>>> import numpy as np
>>> np.set_printoptions(precision=3, suppress=True, linewidth=100, floatmode="fixed")
>>> def rnd(a):
...     return np.round(a, 3) + 0
... 
>>> m1 = np.load("layer17.npy")
>>> m1
array([[-2.000,  0.000,  0.000,  0.000],
       [ 0.000,  0.000,  2.000,  2.000],
       [ 0.000,  2.000,  0.000,  1.000],
       [ 0.000,  1.000,  0.000,  2.000]])
>>> np.trace(m1)
np.float64(0.0)
>>> rnd(np.sort(np.abs(np.linalg.eigvals(m1))))
array([0.860, 2.000, 2.133, 3.273])
>>> np.linalg.determinant(m1)
Traceback (most recent call last):
  File "<python-input-7>", line 1, in <module>
    np.linalg.determinant(m1)
    ^^^^^^^^^^^^^^^^^^^^^
AttributeError: module 'numpy.linalg' has no attribute 'determinant'
>>> rnd(np.abs(np.linalg.eigvals(m1)).max())
np.float64(3.273)
>>> rnd(np.linalg.matrix_power(m1, 4))
array([[16.000,  0.000,  0.000,  0.000],
       [ 0.000, 48.000, 12.000, 72.000],
       [ 0.000, 22.000, 28.000, 66.000],
       [ 0.000, 26.000, 20.000, 60.000]])
>>> rnd(np.linalg.det(m1))
np.float64(12.0)
>>> (m1 - m1.T) / 2
array([[ 0.000,  0.000,  0.000,  0.000],
       [ 0.000,  0.000,  0.000,  0.500],
       [ 0.000,  0.000,  0.000,  0.500],
       [ 0.000, -0.500, -0.500,  0.000]])
>>> Q = m1.astype(float).copy()
>>> for j in range(4):
...     Q[:, j] -= Q[:, :j] @ (Q[:, :j].T @ Q[:, j])
...     Q[:, j] /= np.linalg.norm(Q[:, j])
... 
>>> rnd(Q.T @ m1)
array([[2.000, 0.000, 0.000, 0.000],
       [0.000, 2.236, 0.000, 1.789],
       [0.000, 0.000, 2.000, 2.000],
       [0.000, 0.000, 0.000, 1.342]])
>>> rnd(Q.T @ Q)
array([[1.000, 0.000, 0.000, 0.000],
       [0.000, 1.000, 0.000, 0.000],
       [0.000, 0.000, 1.000, 0.000],
       [0.000, 0.000, 0.000, 1.000]])
>>> rnd(Q)
array([[-1.000,  0.000,  0.000,  0.000],
       [ 0.000,  0.000,  1.000,  0.000],
       [ 0.000,  0.894,  0.000, -0.447],
       [ 0.000,  0.447,  0.000,  0.894]])
